$ python -q
>>> import numpy as np
>>> np.set_printoptions(precision=2, suppress=True, linewidth=120, legacy="1.25")
>>> M = np.array([[0.0, 1.0, -1.0, -2.0],
...     [1.0, 0.0, 0.0, 0.0],
...     [-1.0, 0.0, 0.0, 0.0],
...     [-2.0, 0.0, 0.0, 0.0]])
>>> [round(float(np.linalg.det(M[:i, :i])), 2) + 0 for i in range(1, 5)]
[0.0, -1.0, 0.0, 0.0]
>>> W0 = np.load("mat.npy")
>>> W0
array([[0, 3, 3, 0, 1],
       [1, 0, 3, 3, 0],
       [0, 1, 0, 3, 3],
       [3, 0, 1, 0, 3],
       [3, 3, 0, 1, 0]])
>>> x0 = np.array([-1, 0, -1, 1, 0])
>>> target = W0 @ x0
>>> target
array([-3, -1,  3, -4, -2])
>>> np.round(np.linalg.solve(W0, -1 * target), 2) + 0
array([ 1.,  0.,  1., -1.,  0.])
>>> np.linalg.solve(W0, target + W0[:, 4])
array([-1.,  0., -1.,  1.,  1.])
>>> np.round(np.linalg.solve(W0, target), 2) + 0
array([-1.,  0., -1.,  1.,  0.])
>>> np.sort(np.abs(np.fft.fft(W0[0]))), np.sort(np.linalg.svd(W0, compute_uv=False))
(array([2.85, 2.85, 3.85, 3.85, 7.  ]), array([2.85, 2.85, 3.85, 3.85, 7.  ]))
>>> np.fft.fft(W0[0])
array([ 7.  +0.j  , -1.19-3.67j, -2.31+1.68j, -2.31-1.68j, -1.19+3.67j])
>>> np.allclose(W0 @ W0.T, W0.T @ W0)
True
>>> W0 @ (-1.0) ** np.arange(5)
array([ 1.,  1., -1.,  7., -1.])
>>> hat = np.triu(np.array([[3, 2, -3, 1, 0],
...     [-2, -2, -1, -2, 2],
...     [-3, -1, 2, -2, 0],
...     [0, 3, 1, 2, 2],
...     [2, 1, -2, -3, -3]]), 1) + np.eye(5)
>>> Y = hat @ W0 @ np.linalg.inv(hat)
>>> hat @ W0 - W0 @ hat
array([[  5.,  -3.,  10.,   9., -12.],
       [  0.,   3.,   1.,   4., -15.],
       [ -6.,   0.,  -1.,   2., -14.],
       [  6.,   0.,   9.,   1.,   0.],
       [  0.,  -6.,  12.,   3.,  -8.]])
>>> np.round(np.poly(Y), 2) + 0
array([   1.,    0.,  -15., -150., -495., -847.])
>>> np.trace(Y), np.trace(W0)
(0.0, 0)
>>> ang = np.radians(30)
>>> r_ = np.eye(5)
>>> r_[3, 3] = r_[2, 2] = np.cos(ang)
>>> r_[3, 2], r_[2, 3] = -np.sin(ang), np.sin(ang)
>>> r_
array([[ 1.  ,  0.  ,  0.  ,  0.  ,  0.  ],
       [ 0.  ,  1.  ,  0.  ,  0.  ,  0.  ],
       [ 0.  ,  0.  ,  0.87,  0.5 ,  0.  ],
       [ 0.  ,  0.  , -0.5 ,  0.87,  0.  ],
       [ 0.  ,  0.  ,  0.  ,  0.  ,  1.  ]])
>>> Y = W0 @ r_.T
>>> np.allclose(W0 @ W0.T, Y @ Y.T)
True
>>> np.abs(Y - W0).max(axis=0)
array([0. , 0. , 1.5, 1.9, 0. ])
